>>> import numpy as np
>>> np.set_printoptions(suppress=True, linewidth=160)
>>> rnd = lambda a: np.round(a, 2) + 0
>>> X = np.load("run11.npy")
>>> print(X)
[[ 0  0  0  0  0  0]
 [-2  0  0  0  0  0]
 [ 0  4  0  0  0  0]
 [ 0  0  0  0 -5  0]
 [ 3  0  0  0  0  0]
 [ 0  0  0  0 -4  0]
 [ 0  0 -2  0  0  0]]
>>> # columns 3 and 5 are equal
>>> rnd(np.linalg.norm(X, axis=0))
array([3.61, 4.  , 2.  , 0.  , 6.4 , 0.  ])
>>> X.T @ X
array([[13,  0,  0,  0,  0,  0],
       [ 0, 16,  0,  0,  0,  0],
       [ 0,  0,  4,  0,  0,  0],
       [ 0,  0,  0,  0,  0,  0],
       [ 0,  0,  0,  0, 41,  0],
       [ 0,  0,  0,  0,  0,  0]])
>>> print(rnd(np.linalg.pinv(X)))
[[ 0.   -0.15  0.    0.    0.23  0.    0.  ]
 [ 0.    0.    0.25  0.    0.    0.    0.  ]
 [ 0.    0.    0.    0.    0.    0.   -0.5 ]
 [ 0.    0.    0.    0.    0.    0.    0.  ]
 [ 0.    0.    0.   -0.12  0.   -0.1   0.  ]
 [ 0.    0.    0.    0.    0.    0.    0.  ]]
>>> X @ X.T
array([[ 0,  0,  0,  0,  0,  0,  0],
       [ 0,  4,  0,  0, -6,  0,  0],
       [ 0,  0, 16,  0,  0,  0,  0],
       [ 0,  0,  0, 25,  0, 20,  0],
       [ 0, -6,  0,  0,  9,  0,  0],
       [ 0,  0,  0, 20,  0, 16,  0],
       [ 0,  0,  0,  0,  0,  0,  4]])
>>> u = np.array([0, -1, -1])
>>> data = u[np.abs(np.subtract.outer(np.arange(3), np.arange(3)))]
>>> data
array([[ 0, -1, -1],
       [-1,  0, -1],
       [-1, -1,  0]])
>>> A2 = data / np.sqrt((data ** 2).mean(axis=1, keepdims=True))
>>> np.linalg.matrix_rank(A2) == np.linalg.matrix_rank(data)
np.True_
>>> rnd(np.linalg.norm(A2, axis=1))
array([1.73, 1.73, 1.73])
>>> O = data.astype(float).copy()
>>> for j in range(3):
...     O[:, j] -= O[:, :j] @ (O[:, :j].T @ O[:, j])
...     O[:, j] /= np.linalg.norm(O[:, j])
... 
>>> rnd(O)
array([[ 0.  , -0.82, -0.58],
       [-0.71,  0.41, -0.58],
       [-0.71, -0.41,  0.58]])
>>> rnd(O.T @ data)
array([[1.41, 0.71, 0.71],
       [0.  , 1.22, 0.41],
       [0.  , 0.  , 1.15]])
>>> print(rnd(O.T @ O))
[[1. 0. 0.]
 [0. 1. 0.]
 [0. 0. 1.]]
